$ python -q
>>> import numpy as np
>>> import numpy.linalg as la
>>> np.set_printoptions(precision=2, suppress=True, linewidth=160)
>>> E = np.loadtxt("layer17.csv", delimiter=",")
>>> E
array([[0.16, 0.11, 0.16, 0.07, 0.16, 0.16, 0.07, 0.07, 0.16, 0.07],
       [0.11, 0.08, 0.11, 0.05, 0.11, 0.11, 0.05, 0.05, 0.11, 0.05],
       [0.16, 0.11, 0.16, 0.07, 0.16, 0.16, 0.07, 0.07, 0.16, 0.07],
       [0.07, 0.05, 0.07, 0.03, 0.07, 0.07, 0.03, 0.03, 0.07, 0.03],
       [0.16, 0.11, 0.16, 0.07, 0.16, 0.16, 0.07, 0.07, 0.16, 0.07],
       [0.16, 0.11, 0.16, 0.07, 0.16, 0.16, 0.07, 0.07, 0.16, 0.07],
       [0.07, 0.05, 0.07, 0.03, 0.07, 0.07, 0.03, 0.03, 0.07, 0.03],
       [0.07, 0.05, 0.07, 0.03, 0.07, 0.07, 0.03, 0.03, 0.07, 0.03],
       [0.16, 0.11, 0.16, 0.07, 0.16, 0.16, 0.07, 0.07, 0.16, 0.07],
       [0.07, 0.05, 0.07, 0.03, 0.07, 0.07, 0.03, 0.03, 0.07, 0.03]])
>>> Uu, s, VT = la.svd(E, full_matrices=False)
>>> np.allclose(Uu * s @ VT, E)
True
>>> (s > 1e-8).sum()
np.int64(1)
>>> np.round(Uu.T @ Uu, 2) + 0
array([[1., 0., 0., 0., 0., 0., 0., 0., 0., 0.],
       [0., 1., 0., 0., 0., 0., 0., 0., 0., 0.],
       [0., 0., 1., 0., 0., 0., 0., 0., 0., 0.],
       [0., 0., 0., 1., 0., 0., 0., 0., 0., 0.],
       [0., 0., 0., 0., 1., 0., 0., 0., 0., 0.],
       [0., 0., 0., 0., 0., 1., 0., 0., 0., 0.],
       [0., 0., 0., 0., 0., 0., 1., 0., 0., 0.],
       [0., 0., 0., 0., 0., 0., 0., 1., 0., 0.],
       [0., 0., 0., 0., 0., 0., 0., 0., 1., 0.],
       [0., 0., 0., 0., 0., 0., 0., 0., 0., 1.]])
>>> round(np.sqrt((s ** 2).sum()), 2), round(la.norm(E), 2)
(np.float64(1.0), np.float64(1.0))
>>> np.round(s / s[0], 2) + 0
array([1., 0., 0., 0., 0., 0., 0., 0., 0., 0.])
>>> W = np.array([[2, 3],
...     [0, 0],
...     [3, 2],
...     [0, 3],
...     [3, 2],
...     [1, 3],
...     [2, 3],
...     [3, 3],
...     [1, 0],
...     [2, 3]])
>>> beta = np.array([3, 0])
>>> act = np.maximum(E @ W + beta, 0)
>>> (act > 0).astype(int)
array([[1, 1],
       [1, 1],
       [1, 1],
       [1, 1],
       [1, 1],
       [1, 1],
       [1, 1],
       [1, 1],
       [1, 1],
       [1, 1]])
>>> act
array([[5.08, 2.42],
       [4.49, 1.73],
       [5.08, 2.42],
       [3.89, 1.04],
       [5.08, 2.42],
       [5.08, 2.42],
       [3.89, 1.04],
       [3.89, 1.04],
       [5.08, 2.42],
       [3.89, 1.04]])
>>> (act > 0).mean(axis=0)
array([1., 1.])
>>> cent = np.array([[2, 1], [-2, 0]])
>>> W @ cent
array([[-2,  2],
       [ 0,  0],
       [ 2,  3],
       [-6,  0],
       [ 2,  3],
       [-4,  1],
       [-2,  2],
       [ 0,  3],
       [ 2,  1],
       [-2,  2]])
>>> (act @ cent).round(6).argmax(axis=1)
array([0, 0, 0, 0, 0, 0, 0, 0, 0, 0])
